% ipython --no-banner

In [1]: import numpy as np

In [2]: np.set_printoptions(precision=3, suppress=True, linewidth=100, legacy="1.25")

In [3]: A2 = np.array([[6, 5, 3, 8, 0, 5, 5, 9, 0],
   ...:     [1, 4, 3, 9, 2, 2, 8, 0, 9],
   ...:     [8, 9, 0, 8, 2, 2, 5, 0, 7],
   ...:     [9, 0, 0, 0, 1, 5, 1, 0, 4],
   ...:     [3, 5, 4, 1, 2, 9, 8, 1, 3],
   ...:     [3, 4, 3, 4, 0, 5, 3, 4, 1],
   ...:     [1, 8, 5, 3, 2, 4, 6, 8, 5],
   ...:     [3, 5, 5, 3, 9, 5, 6, 5, 9],
   ...:     [3, 5, 2, 1, 5, 9, 1, 5, 2]])

In [4]: W0 = np.triu(A2, 1)

In [5]: W0
Out[5]: 
array([[0, 5, 3, 8, 0, 5, 5, 9, 0],
       [0, 0, 3, 9, 2, 2, 8, 0, 9],
       [0, 0, 0, 8, 2, 2, 5, 0, 7],
       [0, 0, 0, 0, 1, 5, 1, 0, 4],
       [0, 0, 0, 0, 0, 9, 8, 1, 3],
       [0, 0, 0, 0, 0, 0, 3, 4, 1],
       [0, 0, 0, 0, 0, 0, 0, 8, 5],
       [0, 0, 0, 0, 0, 0, 0, 0, 9],
       [0, 0, 0, 0, 0, 0, 0, 0, 0]])

In [6]: # triangular

In [7]: rng = np.random.default_rng(91)

In [8]: lab = rng.permutation(9)

In [9]: lab
Out[9]: array([5, 3, 4, 0, 6, 1, 8, 2, 7])

In [10]: A2 = W0[lab][:, lab]

In [11]: np.diag(A2)
Out[11]: array([0, 0, 0, 0, 0, 0, 0, 0, 0])

In [12]: np.trace(A2)
Out[12]: 0

In [13]: np.sort(np.abs(np.linalg.eigvals(A2)))
Out[13]: array([0., 0., 0., 0., 0., 0., 0., 0., 0.])

In [14]: U, s, Vt = np.linalg.svd(W0)

In [15]: vecs = Vt[:(s > 1e-8).sum()]

In [16]: x0 = W0[7] + -1 * W0[4] + rng.integers(2) * np.eye(9)[0]

In [17]: x0
Out[17]: array([ 0.,  0.,  0.,  0.,  0., -9., -8., -1.,  6.])

In [18]: np.linalg.matrix_rank(np.vstack([W0, x0]))
Out[18]: 8

In [19]: np.round(vecs.T @ vecs, 3) + 0
Out[19]: 
array([[0., 0., 0., 0., 0., 0., 0., 0., 0.],
       [0., 1., 0., 0., 0., 0., 0., 0., 0.],
       [0., 0., 1., 0., 0., 0., 0., 0., 0.],
       [0., 0., 0., 1., 0., 0., 0., 0., 0.],
       [0., 0., 0., 0., 1., 0., 0., 0., 0.],
       [0., 0., 0., 0., 0., 1., 0., 0., 0.],
       [0., 0., 0., 0., 0., 0., 1., 0., 0.],
       [0., 0., 0., 0., 0., 0., 0., 1., 0.],
       [0., 0., 0., 0., 0., 0., 0., 0., 1.]])

In [20]: np.allclose(vecs.T @ vecs @ x0, x0)
Out[20]: True

In [21]: np.diag(vecs.T @ vecs)
Out[21]: array([0., 1., 1., 1., 1., 1., 1., 1., 1.])
